% ipython --no-banner

In [1]: import numpy as np

In [2]: from numpy import linalg as LA

In [3]: np.set_printoptions(precision=2, suppress=True, linewidth=120, floatmode="fixed")

In [4]: M = np.loadtxt("data.csv", delimiter=",")

In [5]: M
Out[5]: 
array([[ 6.00, -5.00,  2.00, -3.00],
       [-8.00, -1.00, -3.00,  3.00],
       [ 0.00,  0.00,  0.00,  2.00],
       [ 0.00,  0.00,  0.00,  1.00]])

In [6]: left, sig, Vh = LA.svd(M)

In [7]: vecs = Vh[:(sig > 1e-8).sum()]

In [8]: rng = np.random.default_rng(70)

In [9]: vec = M[2] + -2 * M[0] + rng.integers(2) * np.eye(4)[3]

In [10]: vec
Out[10]: array([-12.00,  10.00,  -4.00,   9.00])

In [11]: np.round(vecs.T @ vecs, 2) + 0
Out[11]: 
array([[ 0.88, -0.01,  0.32,  0.00],
       [-0.01,  1.00,  0.04,  0.00],
       [ 0.32,  0.04,  0.12,  0.00],
       [ 0.00,  0.00,  0.00,  1.00]])

In [12]: np.allclose(vecs.T @ vecs @ vec, vec)
Out[12]: True

In [13]: np.round(LA.norm(vec - vecs.T @ vecs @ vec), 2)
Out[13]: np.float64(0.0)

In [14]: np.diag(vecs.T @ vecs)
Out[14]: array([0.88, 1.00, 0.12, 1.00])

In [15]: LA.matrix_rank(np.vstack([M, vec]))
Out[15]: np.int64(3)

In [16]: other = M[0, 0] * M[1:] - np.outer(M[1:, 0], M[0])

In [17]: other
Out[17]: 
array([[  0.00, -46.00,  -2.00,  -6.00],
       [  0.00,   0.00,   0.00,  12.00],
       [  0.00,   0.00,   0.00,   6.00]])

In [18]: np.flatnonzero(~other.round(6).any(axis=1))
Out[18]: array([], dtype=int64)

In [19]: np.allclose(M @ M.T, M.T @ M)
Out[19]: False

In [20]: (M + M.T) / 2
Out[20]: 
array([[ 6.00, -6.50,  1.00, -1.50],
       [-6.50, -1.00, -1.50,  1.50],
       [ 1.00, -1.50,  0.00,  1.00],
       [-1.50,  1.50,  1.00,  1.00]])

In [21]: A = np.array([[-2.0, 0.0, 0.0], [0.0, 1.0, 0.0], [0.0, -2.0, 1.0]])

In [22]: # splits into 2 blocks

In [23]: blk = np.stack([A, 3 * A, A[::-1]])

In [24]: np.einsum("bij,cij->bc", blk, blk)
Out[24]: 
array([[10.00, 30.00,  1.00],
       [30.00, 90.00,  3.00],
       [ 1.00,  3.00, 10.00]])

In [25]: LA.matrix_rank(blk)
Out[25]: array([3, 3, 3])

In [26]: def softmax(z):
    ...:     e = np.exp(z - z.max(axis=-1, keepdims=True))
    ...:     return e / e.sum(axis=-1, keepdims=True)
    ...: 

In [27]: softmax(A[0])
Out[27]: array([0.06, 0.47, 0.47])

In [28]: S = A @ A.T / np.sqrt(3)

In [29]: softmax(S + np.triu(np.full(S.shape, -np.inf), 1))
Out[29]: 
array([[1.00, 0.00, 0.00],
       [0.36, 0.64, 0.00],
       [0.05, 0.02, 0.93]])

In [30]: softmax(S)[0] @ A
Out[30]: array([-1.67, -0.08,  0.08])

In [31]: softmax(S).round(6).argmax(axis=1)
Out[31]: array([0, 1, 2])

In [32]: A @ A
Out[32]: 
array([[ 4.00,  0.00,  0.00],
       [ 0.00,  1.00,  0.00],
       [ 0.00, -4.00,  1.00]])

In [33]: np.sort(LA.eigvals(A).real)
Out[33]: array([-2.00,  1.00,  1.00])

In [34]: (LA.matrix_power((A != 0) + (A.T != 0) + np.eye(3), 3) > 0).astype(int)
Out[34]: 
array([[1, 0, 0],
       [0, 1, 1],
       [0, 1, 1]])

In [35]: vec = np.array([0, -1, 1])

In [36]: h = np.maximum(A @ vec, 0)

In [37]: np.tanh(A @ vec)
Out[37]: array([ 0.00, -0.76,  1.00])

In [38]: np.maximum(A @ (3 * vec), 0)
Out[38]: array([0.00, 0.00, 9.00])

In [39]: F = np.load("m.npy")

In [40]: F
Out[40]: 
array([[1.00, 0.70, 0.49, 0.34, 0.24, 0.17],
       [0.70, 1.00, 0.70, 0.49, 0.34, 0.24],
       [0.49, 0.70, 1.00, 0.70, 0.49, 0.34],
       [0.34, 0.49, 0.70, 1.00, 0.70, 0.49],
       [0.24, 0.34, 0.49, 0.70, 1.00, 0.70],
       [0.17, 0.24, 0.34, 0.49, 0.70, 1.00]])

In [41]: # equal to its transpose

In [42]: vec = np.array([2, 2, 0, -4, -9, -3])

In [43]: F @ (2 * vec)
Out[43]: array([ -1.26,  -4.68, -11.70, -20.22, -25.48, -20.88])

In [44]: np.einsum("ij,j->i", F, vec)
Out[44]: array([ -0.63,  -2.34,  -5.85, -10.11, -12.74, -10.44])

In [45]: np.sign((F @ vec).round(6))
Out[45]: array([-1.00, -1.00, -1.00, -1.00, -1.00, -1.00])

In [46]: (F @ vec).argmax()
Out[46]: np.int64(0)

In [47]: (F * vec).sum(axis=1)
Out[47]: array([ -0.63,  -2.34,  -5.85, -10.11, -12.74, -10.44])

In [48]: F @ vec
Out[48]: array([ -0.63,  -2.34,  -5.85, -10.11, -12.74, -10.44])

In [49]: w, vecs = LA.eigh(F)

In [50]: vec = np.array([-3, -3, 1, 2, 1, 0])

In [51]: (np.sign(vecs[:, -1].round(6)) == np.sign(vecs[0, -1].round(6))).astype(int)
Out[51]: array([1, 1, 1, 1, 1, 1])

In [52]: np.round(vec @ F @ vec, 2)
Out[52]: np.float64(22.6)

In [53]: round(vec @ F @ vec / (vec @ vec), 2), round(w[0], 2), round(float(w[-1]), 2)
Out[53]: (np.float64(0.94), np.float64(0.19), 3.41)

In [54]: Lm = LA.cholesky(F)

In [55]: Lm
Out[55]: 
array([[1.00, 0.00, 0.00, 0.00, 0.00, 0.00],
       [0.70, 0.71, 0.00, 0.00, 0.00, 0.00],
       [0.49, 0.50, 0.71, 0.00, 0.00, 0.00],
       [0.34, 0.35, 0.50, 0.71, 0.00, 0.00],
       [0.24, 0.24, 0.35, 0.50, 0.71, 0.00],
       [0.17, 0.17, 0.24, 0.35, 0.50, 0.71]])

In [56]: LA.eigvalsh(F).min() > 0
Out[56]: np.True_

In [57]: Lm @ Lm.T
Out[57]: 
array([[1.00, 0.70, 0.49, 0.34, 0.24, 0.17],
       [0.70, 1.00, 0.70, 0.49, 0.34, 0.24],
       [0.49, 0.70, 1.00, 0.70, 0.49, 0.34],
       [0.34, 0.49, 0.70, 1.00, 0.70, 0.49],
       [0.24, 0.34, 0.49, 0.70, 1.00, 0.70],
       [0.17, 0.24, 0.34, 0.49, 0.70, 1.00]])

In [58]: F / np.sqrt(np.outer(np.diag(F), np.diag(F)))
Out[58]: 
array([[1.00, 0.70, 0.49, 0.34, 0.24, 0.17],
       [0.70, 1.00, 0.70, 0.49, 0.34, 0.24],
       [0.49, 0.70, 1.00, 0.70, 0.49, 0.34],
       [0.34, 0.49, 0.70, 1.00, 0.70, 0.49],
       [0.24, 0.34, 0.49, 0.70, 1.00, 0.70],
       [0.17, 0.24, 0.34, 0.49, 0.70, 1.00]])

In [59]: np.round(np.trace(Lm), 2)
Out[59]: np.float64(4.57)

In [60]: LA.determinant(Lm)
Traceback (most recent call last):
  Cell In[60], line 1
    LA.determinant(Lm)
AttributeError: module 'numpy.linalg' has no attribute 'determinant'


In [61]: np.allclose(Lm @ Lm.T, Lm.T @ Lm)
Out[61]: False

In [62]: F @ F
Out[62]: 
array([[1.93, 2.03, 1.88, 1.62, 1.32, 1.01],
       [2.03, 2.39, 2.33, 2.06, 1.70, 1.32],
       [1.88, 2.33, 2.58, 2.42, 2.06, 1.62],
       [1.62, 2.06, 2.42, 2.58, 2.33, 1.88],
       [1.32, 1.70, 2.06, 2.33, 2.39, 2.03],
       [1.01, 1.32, 1.62, 1.88, 2.03, 1.93]])

In [63]: np.trace(F)
Out[63]: np.float64(6.0)

In [64]: (F + F.T) / 2
Out[64]: 
array([[1.00, 0.70, 0.49, 0.34, 0.24, 0.17],
       [0.70, 1.00, 0.70, 0.49, 0.34, 0.24],
       [0.49, 0.70, 1.00, 0.70, 0.49, 0.34],
       [0.34, 0.49, 0.70, 1.00, 0.70, 0.49],
       [0.24, 0.34, 0.49, 0.70, 1.00, 0.70],
       [0.17, 0.24, 0.34, 0.49, 0.70, 1.00]])

In [65]: LA.determinant(F)
Traceback (most recent call last):
  Cell In[65], line 1
    LA.determinant(F)
AttributeError: module 'numpy.linalg' has no attribute 'determinant'


In [66]: E = np.loadtxt("x.csv", delimiter=",")

In [67]: E
Out[67]: 
array([[-1.00, -4.00,  1.00],
       [ 1.00, -3.00, -2.00],
       [-1.00,  4.00, -4.00],
       [-2.00, -4.00, -5.00]])

In [68]: vec = np.array([-3, 0, 2])

In [69]: target = E @ vec

In [70]: LA.lstsq(E, target)[0]
Out[70]: array([-3.00,  0.00,  2.00])

In [71]: LA.solve(E.T @ E, E.T @ target)
Out[71]: array([-3.00,  0.00,  2.00])

In [72]: try:
    ...:     LA.solve(E, target)
    ...: except LA.LinAlgError as e:
    ...:     print(repr(e))
    ...: 
LinAlgError('Last 2 dimensions of the array must be square')

In [73]: target
Out[73]: array([ 5.00, -7.00, -5.00, -4.00])

In [74]: target = target + 0.02 * rng.normal(size=4)

In [75]: target
Out[75]: array([ 4.98, -6.98, -5.01, -3.97])

In [76]: c, *_ = LA.lstsq(E, target)

In [77]: c.round(2) + 0
Out[77]: array([-2.99,  0.00,  1.99])
